In [1]: import numpy as np

In [2]: import numpy.linalg as la

In [3]: np.set_printoptions(suppress=True, linewidth=200)

In [4]: def rd(a):
   ...:     return np.round(a, 2) + 0
   ...: 

In [5]: K = np.load("test18.npy")

In [6]: K
Out[6]: 
array([[ 1, -1, -1,  1,  1, -1, -1,  1],
       [ 1, -1,  1, -1, -1,  1, -1,  1],
       [ 1,  1,  1,  1,  1,  1,  1,  1],
       [ 1, -1, -1,  1, -1,  1,  1, -1],
       [ 1, -1,  1, -1,  1, -1,  1, -1],
       [ 1,  1,  1,  1, -1, -1, -1, -1]])

In [7]: M2 = K[0, 0] * K[1:] - np.outer(K[1:, 0], K[0])

In [8]: M2
Out[8]: 
array([[ 0,  0,  2, -2, -2,  2,  0,  0],
       [ 0,  2,  2,  0,  0,  2,  2,  0],
       [ 0,  0,  0,  0, -2,  2,  2, -2],
       [ 0,  0,  2, -2,  0,  0,  2, -2],
       [ 0,  2,  2,  0, -2,  0,  0, -2]])

In [9]: K[:, 0] / K[0, 0]
Out[9]: array([1., 1., 1., 1., 1., 1.])

In [10]: la.matrix_rank(M2), la.matrix_rank(K)
Out[10]: (np.int64(5), np.int64(6))

In [11]: rd(la.norm(K, 2))
Out[11]: np.float64(2.83)

In [12]: rd(la.norm(K[5] - K[1]))
Out[12]: np.float64(4.0)

In [13]: rd(la.norm(K, 1)), rd(la.norm(K, np.inf))
Out[13]: (np.float64(6.0), np.float64(8.0))

In [14]: rd(la.norm(K, axis=1))
Out[14]: array([2.83, 2.83, 2.83, 2.83, 2.83, 2.83])

In [15]: r0, g = K[1], K[4]

In [16]: r0 @ g
Out[16]: np.int64(0)

In [17]: pr = (r0 @ g) / (r0 @ r0) * r0

In [18]: np.outer(r0, g)
Out[18]: 
array([[ 1, -1,  1, -1,  1, -1,  1, -1],
       [-1,  1, -1,  1, -1,  1, -1,  1],
       [ 1, -1,  1, -1,  1, -1,  1, -1],
       [-1,  1, -1,  1, -1,  1, -1,  1],
       [-1,  1, -1,  1, -1,  1, -1,  1],
       [ 1, -1,  1, -1,  1, -1,  1, -1],
       [-1,  1, -1,  1, -1,  1, -1,  1],
       [ 1, -1,  1, -1,  1, -1,  1, -1]])

In [19]: rd(la.norm(r0 + g) ** 2 + la.norm(r0 - g) ** 2)
Out[19]: np.float64(32.0)

In [20]: pr
Out[20]: array([ 0., -0.,  0., -0., -0.,  0., -0.,  0.])

In [21]: (g - pr) @ r0
Out[21]: np.float64(0.0)

In [22]: rng = np.random.default_rng(8824)

In [23]: M2 = K + rng.integers(-2, 3, (6, 1)) @ rng.integers(-2, 3, (1, 8))

In [24]: M2
Out[24]: 
array([[ 5,  1, -3,  5,  3,  1, -5, -3],
       [ 3,  0,  0,  1,  0,  2, -3, -1],
       [ 3,  2,  0,  3,  2,  2, -1, -1],
       [ 1, -1, -1,  1, -1,  1,  1, -1],
       [ 1, -1,  1, -1,  1, -1,  1, -1],
       [ 3,  2,  0,  3,  0,  0, -3, -3]])

In [25]: la.matrix_rank(M2 - K, tol=1e-8)
Out[25]: np.int64(1)

In [26]: rd(la.svd(M2 - K, compute_uv=False))
Out[26]: array([11.83,  0.  ,  0.  ,  0.  ,  0.  ,  0.  ])

In [27]: rd(la.norm(K))
Out[27]: np.float64(6.93)

In [28]: K.sum(axis=0)
Out[28]: array([ 6, -2,  2,  2,  0,  0,  0,  0])

In [29]: np.count_nonzero(K)
Out[29]: np.int64(48)

In [30]: np.abs(K).max()
Out[30]: np.int64(1)

In [31]: np.unravel_index(np.abs(K).argmax(), K.shape)
Out[31]: (np.int64(0), np.int64(0))

In [32]: K - K[0]
Out[32]: 
array([[ 0,  0,  0,  0,  0,  0,  0,  0],
       [ 0,  0,  2, -2, -2,  2,  0,  0],
       [ 0,  2,  2,  0,  0,  2,  2,  0],
       [ 0,  0,  0,  0, -2,  2,  2, -2],
       [ 0,  0,  2, -2,  0,  0,  2, -2],
       [ 0,  2,  2,  0, -2,  0,  0, -2]])

In [33]: np.diff(K, axis=0)
Out[33]: 
array([[ 0,  0,  2, -2, -2,  2,  0,  0],
       [ 0,  2,  0,  2,  2,  0,  2,  0],
       [ 0, -2, -2,  0, -2,  0,  0, -2],
       [ 0,  0,  2, -2,  2, -2,  0,  0],
       [ 0,  2,  0,  2, -2,  0, -2,  0]])

In [34]: M = np.load("a.npy")

In [35]: M
Out[35]: 
array([[ 1,  6,  0,  7,  0,  6,  0,  0,  4,  6],
       [ 7,  3,  0,  0,  6,  0,  5,  7,  8,  8],
       [ 1,  6,  0,  7,  0,  6,  0,  0,  4,  6],
       [ 4,  9,  0,  8,  1,  6,  0,  2,  9, 10],
       [ 4,  3,  0,  2,  3,  2,  2,  4,  5,  6],
       [ 7,  6,  0,  3,  5,  2,  2,  6, 10, 10],
       [ 1,  0,  2,  1,  1,  2,  2,  2,  0,  2],
       [ 4,  6,  0,  5,  2,  4,  0,  3,  7,  8],
       [ 4,  9,  0,  8,  1,  6,  0,  2,  9, 10],
       [ 7,  6,  0,  3,  5,  2,  2,  6, 10, 10],
       [10,  9,  0,  4,  7,  2,  2,  8, 15, 14],
       [ 1,  3,  1,  4,  0,  4,  0,  1,  2,  4],
       [10,  9,  0,  4,  7,  2,  2,  8, 15, 14],
       [ 1,  9,  0, 10,  0,  8,  0,  0,  6,  8]])

In [36]: rd(np.trace(la.pinv(M) @ M))
Out[36]: np.float64(7.0)

In [37]: try:
    ...:     la.inv(M)
    ...: except la.LinAlgError as e:
    ...:     print("failed:", e)
    ...: 
failed: Last 2 dimensions of the array must be square

In [38]: la.lstsq(M[:-1].T, M[-1])[2]
Out[38]: np.int32(6)

In [39]: rd(M @ la.pinv(M) @ M)
Out[39]: 
array([[ 1.,  6.,  0.,  7.,  0.,  6.,  0.,  0.,  4.,  6.],
       [ 7.,  3.,  0.,  0.,  6.,  0.,  5.,  7.,  8.,  8.],
       [ 1.,  6.,  0.,  7.,  0.,  6.,  0.,  0.,  4.,  6.],
       [ 4.,  9.,  0.,  8.,  1.,  6.,  0.,  2.,  9., 10.],
       [ 4.,  3.,  0.,  2.,  3.,  2.,  2.,  4.,  5.,  6.],
       [ 7.,  6.,  0.,  3.,  5.,  2.,  2.,  6., 10., 10.],
       [ 1.,  0.,  2.,  1.,  1.,  2.,  2.,  2.,  0.,  2.],
       [ 4.,  6.,  0.,  5.,  2.,  4.,  0.,  3.,  7.,  8.],
       [ 4.,  9.,  0.,  8.,  1.,  6.,  0.,  2.,  9., 10.],
       [ 7.,  6.,  0.,  3.,  5.,  2.,  2.,  6., 10., 10.],
       [10.,  9.,  0.,  4.,  7.,  2.,  2.,  8., 15., 14.],
       [ 1.,  3.,  1.,  4.,  0.,  4.,  0.,  1.,  2.,  4.],
       [10.,  9.,  0.,  4.,  7.,  2.,  2.,  8., 15., 14.],
       [ 1.,  9.,  0., 10.,  0.,  8.,  0.,  0.,  6.,  8.]])

In [40]: x0 = np.array([-1, 2, 3, 3, 2, 0, 2, 0, 3, -1])

In [41]: (M @ x0).argmax()
Out[41]: np.int64(10)

In [42]: M @ x0
Out[42]: array([38, 37, 38, 57, 27, 48, 12, 40, 57, 48, 69, 22, 69, 57])

In [43]: (M * x0).sum(axis=1)
Out[43]: array([38, 37, 38, 57, 27, 48, 12, 40, 57, 48, 69, 22, 69, 57])

In [44]: M @ np.eye(10)[9]
Out[44]: array([ 6.,  8.,  6., 10.,  6., 10.,  2.,  8., 10., 10., 14.,  4., 14.,  8.])

In [45]: la.norm(M @ x0) <= la.norm(M, 2) * la.norm(x0) + 1e-9
Out[45]: np.True_

In [46]: rank = la.matrix_rank(M)

In [47]: rank
Out[47]: np.int64(7)

In [48]: N = la.svd(M)[2][rank:].T

In [49]: [int(la.matrix_rank(M[:i])) for i in range(1, len(M) + 1)]
Out[49]: [1, 2, 2, 3, 4, 5, 6, 6, 6, 6, 6, 6, 6, 7]

In [50]: np.allclose(M @ N, 0)
Out[50]: True

In [51]: la.matrix_rank(M.T @ M), la.matrix_rank(M @ M.T)
Out[51]: (np.int64(7), np.int64(7))

In [52]: [int(la.matrix_rank(np.delete(M, i, axis=0))) for i in range(14)]
Out[52]: [7, 7, 7, 7, 7, 7, 7, 7, 7, 7, 7, 7, 7, 6]

In [53]: rd(la.norm(M, 2) / la.norm(M))
Out[53]: np.float64(0.94)

In [54]: la.cond(M) > 100
Out[54]: np.True_

In [55]: np.argsort(-la.norm(M, axis=0).round(6), kind="stable")[:3]
Out[55]: array([9, 8, 1])

In [56]: [round(float(x), 2) for x in la.svd(M, compute_uv=False)[:3]]
Out[56]: [62.3, 21.63, 5.65]

In [57]: feats = np.loadtxt("w.csv", delimiter=",")

In [58]: feats
Out[58]: 
array([[ 5.,  0., -4.,  4.,  4.,  1.,  2.,  4.,  2.,  3.],
       [ 0.,  0.,  0.,  2.,  0.,  0.,  2.,  2.,  1.,  5.],
       [ 5.,  1.,  0.,  2.,  0.,  2.,  5.,  4.,  0.,  3.],
       [ 0.,  5., -3.,  4.,  3.,  4.,  1.,  4.,  3.,  2.],
       [ 5.,  5., -1.,  0.,  1.,  3.,  1.,  2.,  4.,  3.],
       [ 5.,  2., -2.,  4.,  2.,  2.,  5.,  3.,  5.,  2.],
       [ 4.,  5., -1.,  1.,  1.,  2.,  0.,  1.,  4.,  0.],
       [ 4.,  2., -2.,  5.,  2.,  3.,  2.,  3.,  0.,  3.],
       [ 4.,  4., -5.,  1.,  5.,  2.,  2.,  5.,  0.,  2.]])

In [59]: w1 = np.array([[2, 1, -2, -2, 1],
    ...:     [2, 2, -2, -1, -2],
    ...:     [1, 0, 2, 2, -1],
    ...:     [-1, 2, -1, -1, -2],
    ...:     [-2, 2, 1, -1, -2],
    ...:     [-1, -2, -2, -2, -2],
    ...:     [2, 0, 2, -1, 0],
    ...:     [-1, -1, 0, -2, 1],
    ...:     [0, -1, -2, -2, 2],
    ...:     [-2, 1, -1, 1, 1]])

In [60]: b = np.array([3, -1, 2, -2, -2])

In [61]: act = np.maximum(feats @ w1 + b, 0)

In [62]: la.matrix_rank(act)
Out[62]: np.int64(3)

In [63]: C = np.array([[-1, -1], [2, 3], [1, 2], [1, -3], [2, -2]])

In [64]: (act @ C).round(6).argmax(axis=1)
Out[64]: array([1, 0, 1, 1, 1, 1, 1, 1, 1])

In [65]: r0, g = feats[0], feats[1]

In [66]: r0 @ g
Out[66]: np.float64(37.0)

In [67]: pr = (r0 @ g) / (r0 @ r0) * r0

In [68]: rd(la.norm(r0 + g) ** 2 + la.norm(r0 - g) ** 2)
Out[68]: np.float64(290.0)

In [69]: rd((g - pr) @ r0)
Out[69]: np.float64(0.0)

In [70]: arr = np.load("mat.npy")

In [71]: arr
Out[71]: 
array([[0, 0, 1, 0, 0, 0, 0, 0],
       [0, 0, 0, 1, 1, 0, 1, 1],
       [1, 0, 0, 0, 0, 0, 0, 0],
       [0, 1, 0, 0, 1, 0, 1, 1],
       [0, 1, 0, 1, 0, 0, 1, 1],
       [0, 0, 0, 0, 0, 0, 0, 0],
       [0, 1, 0, 1, 1, 0, 0, 1],
       [0, 1, 0, 1, 1, 0, 1, 0]])

In [72]: M2 = np.array([[2, 1, 0],
    ...:     [0, 2, 0],
    ...:     [1, 1, 0],
    ...:     [0, 0, 2],
    ...:     [0, 0, 2],
    ...:     [1, 2, 0],
    ...:     [2, 1, 0],
    ...:     [0, 1, 1]])

In [73]: np.einsum("ij,ij->i", arr, arr)
Out[73]: array([1, 4, 1, 4, 4, 0, 4, 4])

In [74]: np.vstack([arr, M2.T]).shape
Out[74]: (11, 8)

In [75]: la.matrix_rank(np.vstack([arr, M2.T]))
Out[75]: np.int64(8)

In [76]: np.einsum("ik,kj->ij", arr, M2)
Out[76]: 
array([[1, 1, 0],
       [2, 2, 5],
       [2, 1, 0],
       [2, 4, 3],
       [2, 4, 3],
       [0, 0, 0],
       [0, 3, 5],
       [2, 3, 4]])

In [77]: la.matrix_rank(arr @ M2)
Out[77]: np.int64(3)
